$ python -q
>>> import numpy as np
>>> import numpy.linalg as la
>>> np.set_printoptions(suppress=True, linewidth=140)
>>> data = np.load("m.npy")
>>> data
array([[ 0,  0,  0, -7,  0,  0,  0],
       [ 0,  0,  0,  0,  1,  0,  0],
       [ 0, -9,  0,  0,  0,  0,  0],
       [ 0,  0,  0,  0,  0,  2,  0],
       [ 0,  0,  0,  0,  0,  0,  0],
       [ 0,  0,  0,  0,  0,  0, -5],
       [ 0,  0,  5,  0,  0,  0,  0]])
>>> # rank 6
>>> rk = la.matrix_rank(data)
>>> rk
np.int64(6)
>>> ns = la.svd(data)[2][rk:].T
>>> [int(la.matrix_rank(np.delete(data, i, axis=0))) for i in range(7)]
[5, 5, 5, 5, 6, 5, 5]
>>> [int(la.matrix_rank(data[:, :j + 1])) for j in range(7)]
[0, 1, 2, 3, 4, 5, 6]
>>> la.matrix_rank(data.T @ data), la.matrix_rank(data @ data.T)
(np.int64(6), np.int64(6))
>>> ns.shape
(7, 1)
>>> ns[:, 0] / ns[np.abs(ns[:, 0]).round(6).argmax(), 0]
array([1., 0., 0., 0., 0., 0., 0.])
>>> [int(la.matrix_rank(data[:i])) for i in range(1, len(data) + 1)]
[1, 2, 3, 4, 4, 5, 6]
>>> ns @ ns.T
array([[1., 0., 0., 0., 0., 0., 0.],
       [0., 0., 0., 0., 0., 0., 0.],
       [0., 0., 0., 0., 0., 0., 0.],
       [0., 0., 0., 0., 0., 0., 0.],
       [0., 0., 0., 0., 0., 0., 0.],
       [0., 0., 0., 0., 0., 0., 0.],
       [0., 0., 0., 0., 0., 0., 0.]])
>>> W0 = np.load("data.npy")
>>> W0
array([[-2, -2,  2,  2,  2,  2, -1],
       [ 0,  3, -2,  0,  2, -1, -2],
       [ 0, -1,  1, -1, -2,  2,  3],
       [-2,  1, -2,  2, -2, -2,  0],
       [ 3,  3,  3,  0,  3,  3,  0],
       [-2,  7, -4,  2,  8, -1, -7]])
>>> # rank 5
>>> cov = W0.T @ W0
>>> np.allclose(cov, cov.T)
True
>>> np.diag(cov)
array([21, 73, 38, 13, 89, 23, 63])
>>> print(la.matrix_rank(cov))
5
>>> np.round(la.svd(W0, compute_uv=False) ** 2, 1) + 0
array([225. ,  58.9,  25.6,   7. ,   3.5,   0. ])
>>> print(np.allclose(W0[:-1].T @ la.lstsq(W0[:-1].T, W0[-1])[0], W0[-1]))
True
>>> U, sv = la.svd(W0)
Traceback (most recent call last):
  File "<python-input-25>", line 1, in <module>
    U, sv = la.svd(W0)
    ^^^^^
ValueError: too many values to unpack (expected 2)
>>> U, sv, VT = la.svd(W0, full_matrices=False)
>>> np.round(sv / sv[0], 1) + 0
array([1. , 0.5, 0.3, 0.2, 0.1, 0. ])
>>> np.round(np.abs(VT[0]), 1)
array([0.1, 0.5, 0.3, 0.1, 0.6, 0.1, 0.5])
>>> (sv > 1e-8).sum()
np.int64(5)
>>> np.round(U.T @ U, 1) + 0
array([[1., 0., 0., 0., 0., 0.],
       [0., 1., 0., 0., 0., 0.],
       [0., 0., 1., 0., 0., 0.],
       [0., 0., 0., 1., 0., 0.],
       [0., 0., 0., 0., 1., 0.],
       [0., 0., 0., 0., 0., 1.]])
>>> np.round(U.T @ W0 @ VT.T, 1) + 0
array([[15. ,  0. ,  0. ,  0. ,  0. ,  0. ],
       [ 0. ,  7.7,  0. ,  0. ,  0. ,  0. ],
       [ 0. ,  0. ,  5.1,  0. ,  0. ,  0. ],
       [ 0. ,  0. ,  0. ,  2.6,  0. ,  0. ],
       [ 0. ,  0. ,  0. ,  0. ,  1.9,  0. ],
       [ 0. ,  0. ,  0. ,  0. ,  0. ,  0. ]])
>>> print(sv.round(1) + 0)
[15.   7.7  5.1  2.6  1.9  0. ]
>>> U, sv, VT = la.svd(W0)
>>> evecs = VT[:(sv > 1e-8).sum()]
>>> rng = np.random.default_rng(8)
>>> x0 = W0[1] + -1 * W0[3] + rng.integers(2) * np.eye(7)[5]
>>> x0
array([ 2.,  2.,  0., -2.,  4.,  2., -2.])
>>> np.allclose(evecs.T @ evecs @ x0, x0)
False
>>> print(np.round(np.diag(evecs.T @ evecs), 1))
[0.8 0.9 0.6 0.8 0.7 0.7 0.5]
>>> la.matrix_rank(np.vstack([W0, x0]))
np.int64(6)
>>> round(la.norm(x0 - evecs.T @ evecs @ x0), 1)
np.float64(0.6)
>>> print(round(float(la.norm(W0, 2) / la.norm(W0)), 1))
0.8
>>> A = np.load("mat.npy")
>>> A
array([[5, 0, 0, 0, 0, 5, 0, 3],
       [0, 0, 0, 0, 4, 0, 0, 0],
       [0, 0, 0, 3, 0, 0, 5, 0],
       [0, 0, 3, 5, 0, 0, 4, 0],
       [0, 3, 0, 0, 1, 0, 0, 0],
       [1, 0, 0, 0, 0, 0, 0, 0],
       [0, 0, 5, 5, 0, 0, 3, 0],
       [1, 0, 0, 0, 0, 1, 0, 0]])
>>> z = rng.permutation(8)
>>> z
array([0, 6, 3, 5, 4, 7, 1, 2])
>>> M2 = A[z][:, z]
>>> print(np.allclose(M2, A))
False
>>> M2
array([[5, 0, 0, 5, 0, 3, 0, 0],
       [0, 3, 5, 0, 0, 0, 0, 5],
       [0, 4, 5, 0, 0, 0, 0, 3],
       [1, 0, 0, 0, 0, 0, 0, 0],
       [0, 0, 0, 0, 1, 0, 3, 0],
       [1, 0, 0, 1, 0, 0, 0, 0],
       [0, 0, 0, 0, 4, 0, 0, 0],
       [0, 5, 3, 0, 0, 0, 0, 0]])
>>> np.diag(M2)
array([5, 3, 5, 0, 1, 0, 0, 0])
>>> print(np.round(np.sort(np.abs(la.eigvals(M2))), 1))
[ 0.4  0.7  0.7  3.   3.7  4.   6.3 11.3]
